% ipython --no-banner

In [1]: import numpy as np

In [2]: import numpy.linalg as la

In [3]: np.set_printoptions(precision=2, suppress=True, linewidth=200, legacy="1.25")

In [4]: X = np.load("layer7.npy")

In [5]: print(X)
[[12.38 -8.15 26.6 ]
 [ 1.14 -3.1   6.29]
 [ 1.09 -3.07  6.2 ]
 [ 0.58  0.11  0.08]
 [ 0.63  0.12  0.09]
 [ 1.15  0.11  0.22]
 [ 2.99 -0.97  0.03]
 [ 2.98 -1.83 -1.1 ]
 [ 2.95 -1.92 -1.25]
 [ 2.14 -3.12 -3.64]
 [ 1.65 -3.59 -4.77]
 [ 0.83 -4.25 -6.54]
 [-0.48 -5.13 -9.13]]

In [6]: rng = np.random.default_rng(39)

In [7]: idx = rng.permutation(3)

In [8]: M2 = X[:, idx] * rng.choice([-1, 1], 3)

In [9]: print(M2)
[[-12.38  26.6   -8.15]
 [ -1.14   6.29  -3.1 ]
 [ -1.09   6.2   -3.07]
 [ -0.58   0.08   0.11]
 [ -0.63   0.09   0.12]
 [ -1.15   0.22   0.11]
 [ -2.99   0.03  -0.97]
 [ -2.98  -1.1   -1.83]
 [ -2.95  -1.25  -1.92]
 [ -2.14  -3.64  -3.12]
 [ -1.65  -4.77  -3.59]
 [ -0.83  -6.54  -4.25]
 [  0.48  -9.13  -5.13]]

In [10]: left, _, VT = la.svd(X.T @ M2)

In [11]: print(idx)
[0 2 1]

In [12]: print(np.round(left @ VT, 2) + 0)
[[-1.  0.  0.]
 [ 0.  0.  1.]
 [ 0.  1.  0.]]

In [13]: print(np.round(la.lstsq(X, M2)[0], 2) + 0)
[[-1.  0.  0.]
 [ 0.  0.  1.]
 [ 0.  1.  0.]]

In [14]: F = np.load("a.npy")

In [15]: print(F)
[[0 0 0 0 1 1 0 0]
 [0 0 1 0 0 0 1 1]
 [0 1 0 0 0 0 1 1]
 [0 0 0 0 1 1 0 0]
 [1 0 0 1 0 1 0 0]
 [1 0 0 1 1 0 0 0]
 [0 1 1 0 0 0 0 1]
 [0 1 1 0 0 0 1 0]]

In [16]: # rows and columns are dependent

In [17]: evals, vecs = la.eigh(F)

In [18]: print(np.round(vecs @ np.diag(evals) @ vecs.T, 2) + 0)
[[0. 0. 0. 0. 1. 1. 0. 0.]
 [0. 0. 1. 0. 0. 0. 1. 1.]
 [0. 1. 0. 0. 0. 0. 1. 1.]
 [0. 0. 0. 0. 1. 1. 0. 0.]
 [1. 0. 0. 1. 0. 1. 0. 0.]
 [1. 0. 0. 1. 1. 0. 0. 0.]
 [0. 1. 1. 0. 0. 0. 0. 1.]
 [0. 1. 1. 0. 0. 0. 1. 0.]]

In [19]: print(np.round(vecs.T @ F @ vecs, 2) + 0)
[[-1.56  0.    0.    0.    0.    0.    0.    0.  ]
 [ 0.   -1.    0.    0.    0.    0.    0.    0.  ]
 [ 0.    0.   -1.    0.    0.    0.    0.    0.  ]
 [ 0.    0.    0.   -1.    0.    0.    0.    0.  ]
 [ 0.    0.    0.    0.   -1.    0.    0.    0.  ]
 [ 0.    0.    0.    0.    0.    0.    0.    0.  ]
 [ 0.    0.    0.    0.    0.    0.    2.56  0.  ]
 [ 0.    0.    0.    0.    0.    0.    0.    3.  ]]

In [20]: print(np.round(np.abs(vecs[:, -1]), 2) + 0)
[0.  0.5 0.5 0.  0.  0.  0.5 0.5]

In [21]: print(np.round(la.svd(F, compute_uv=False), 2) + 0)
[3.   2.56 1.56 1.   1.   1.   1.   0.  ]

In [22]: print(evals.round(2) + 0)
[-1.56 -1.   -1.   -1.   -1.    0.    2.56  3.  ]

In [23]: print(np.round(vecs.T @ vecs, 2) + 0)
[[1. 0. 0. 0. 0. 0. 0. 0.]
 [0. 1. 0. 0. 0. 0. 0. 0.]
 [0. 0. 1. 0. 0. 0. 0. 0.]
 [0. 0. 0. 1. 0. 0. 0. 0.]
 [0. 0. 0. 0. 1. 0. 0. 0.]
 [0. 0. 0. 0. 0. 1. 0. 0.]
 [0. 0. 0. 0. 0. 0. 1. 0.]
 [0. 0. 0. 0. 0. 0. 0. 1.]]

In [24]: w1 = np.array([[9, 4, 3, 4, 2, 8],
    ...:     [1, 6, 5, 0, 0, 8],
    ...:     [3, 1, 5, 6, 7, 7],
    ...:     [4, 3, 3, 3, 6, 0],
    ...:     [4, 0, 8, 8, 0, 1],
    ...:     [1, 6, 4, 4, 5, 4],
    ...:     [3, 8, 8, 7, 8, 6],
    ...:     [0, 8, 7, 8, 7, 2]])

In [25]: coef = np.array([-1, 2, -1, 3, -2, -2])

In [26]: H = np.maximum(F @ w1 + coef, 0)

In [27]: print((H > 0).mean(axis=0))
[1. 1. 1. 1. 1. 1.]

In [28]: print((H > 0).astype(int))
[[1 1 1 1 1 1]
 [1 1 1 1 1 1]
 [1 1 1 1 1 1]
 [1 1 1 1 1 1]
 [1 1 1 1 1 1]
 [1 1 1 1 1 1]
 [1 1 1 1 1 1]
 [1 1 1 1 1 1]]

In [29]: print(H)
[[ 4  8 11 15  3  3]
 [ 5 19 19 24 20 13]
 [ 3 24 19 18 13 14]
 [ 4  8 11 15  3  3]
 [13 15  9 14 11 10]
 [16  9 13 18  6  7]
 [ 3 17 16 17 12 15]
 [ 6 17 17 16 13 19]]

In [30]: basis = np.array([[-5, 5], [5, -8], [3, 2], [-7, 7], [-6, 7], [-2, -6]])

In [31]: print((H @ basis).round(6).argmax(axis=1))
[1 1 1 1 1 1 1 1]

In [32]: print(w1 @ basis)
[[-72  13]
 [ 24 -81]
 [-93  66]
 [-53  65]
 [-54  86]
 [-29   4]
 [-60  36]
 [-41  43]]

In [33]: print(H @ basis)
[[ -76   86]
 [-187  141]
 [ -70   -6]
 [ -76   86]
 [-147   78]
 [-172  160]
 [-103   24]
 [-122   17]]

In [34]: left, sig, VT = la.svd(F, full_matrices=False)

In [35]: print(np.round(np.sqrt((sig ** 2).sum()), 2), round(float(la.norm(F)), 2))
4.69 4.69

In [36]: print(np.round(left.T @ F @ VT.T, 2) + 0)
[[3.   0.   0.   0.   0.   0.   0.   0.  ]
 [0.   2.56 0.   0.   0.   0.   0.   0.  ]
 [0.   0.   1.56 0.   0.   0.   0.   0.  ]
 [0.   0.   0.   1.   0.   0.   0.   0.  ]
 [0.   0.   0.   0.   1.   0.   0.   0.  ]
 [0.   0.   0.   0.   0.   1.   0.   0.  ]
 [0.   0.   0.   0.   0.   0.   1.   0.  ]
 [0.   0.   0.   0.   0.   0.   0.   0.  ]]

In [37]: print(np.allclose(left * sig @ VT, F))
True

In [38]: print(np.round(left.T @ left, 2) + 0)
[[1. 0. 0. 0. 0. 0. 0. 0.]
 [0. 1. 0. 0. 0. 0. 0. 0.]
 [0. 0. 1. 0. 0. 0. 0. 0.]
 [0. 0. 0. 1. 0. 0. 0. 0.]
 [0. 0. 0. 0. 1. 0. 0. 0.]
 [0. 0. 0. 0. 0. 1. 0. 0.]
 [0. 0. 0. 0. 0. 0. 1. 0.]
 [0. 0. 0. 0. 0. 0. 0. 1.]]

In [39]: left, sig, VT = la.svd(F)

In [40]: vecs = VT[:(sig > 1e-8).sum()]

In [41]: x = F[1] + 5 * F[7] + rng.integers(2) * np.eye(8)[6]

In [42]: print(x)
[0. 5. 6. 0. 0. 0. 6. 1.]

In [43]: print(la.matrix_rank(np.vstack([F, x])))
7

In [44]: print(np.diag(vecs.T @ vecs))
[0.5 1.  1.  0.5 1.  1.  1.  1. ]

In [45]: A = np.array([[-0.98, -2.0, 1.0, -2.0, 0.0, 1.0, 1.0],
    ...:     [1.0, 0.02, 1.0, -2.0, 1.0, 2.0, -1.0],
    ...:     [-2.0, -2.0, -0.98, 2.0, -1.0, 0.0, 1.0],
    ...:     [-1.0, 0.0, -1.0, -1.98, -2.0, -2.0, 0.0],
    ...:     [-2.0, 2.0, -1.0, 2.0, 0.02, -1.0, 0.0],
    ...:     [-2.0, 0.0, 1.0, 1.0, -1.0, -0.98, -2.0],
    ...:     [-1.0, -2.0, 1.0, -2.0, 0.0, 1.0, 1.02]])

In [46]: left, sig, VT = la.svd(A)

In [47]: print(sig.round(2) + 0)
[6.3  4.94 3.66 2.99 1.86 0.98 0.  ]

In [48]: print(np.argmax(sig[:-1] / (sig[1:] + 1e-6)) + 1)
6

In [49]: M2 = left[:, :6] @ np.diag(sig[:6]) @ VT[:6]

In [50]: print(la.matrix_rank(M2))
6

In [51]: print(round(la.norm(A - M2) / la.norm(A), 2))
0.0

In [52]: print(np.round(np.abs(A - M2).max(), 2))
0.0

In [53]: x = np.array([-4, 3, 3, 5, 2, 2, 4])

In [54]: print(np.einsum("ij,j->i", A, x))
[ -3.08  -8.94  11.06 -16.9   19.04   4.04  -2.92]

In [55]: print(A @ (2 * x))
[ -6.16 -17.88  22.12 -33.8   38.08   8.08  -5.84]

In [56]: print(la.norm(A @ x) <= la.norm(A, 2) * la.norm(x) + 1e-9)
True

In [57]: idx = rng.permutation(7)

In [58]: print(idx)
[2 0 4 1 6 3 5]

In [59]: M2 = A[idx][:, idx]

In [60]: print(M2)
[[-0.98 -2.   -1.   -2.    1.    2.    0.  ]
 [ 1.   -0.98  0.   -2.    1.   -2.    1.  ]
 [-1.   -2.    0.02  2.    0.    2.   -1.  ]
 [ 1.    1.    1.    0.02 -1.   -2.    2.  ]
 [ 1.   -1.    0.   -2.    1.02 -2.    1.  ]
 [-1.   -1.   -2.    0.    0.   -1.98 -2.  ]
 [ 1.   -2.   -1.    0.   -2.    1.   -0.98]]

In [61]: print(np.allclose(M2, A))
False
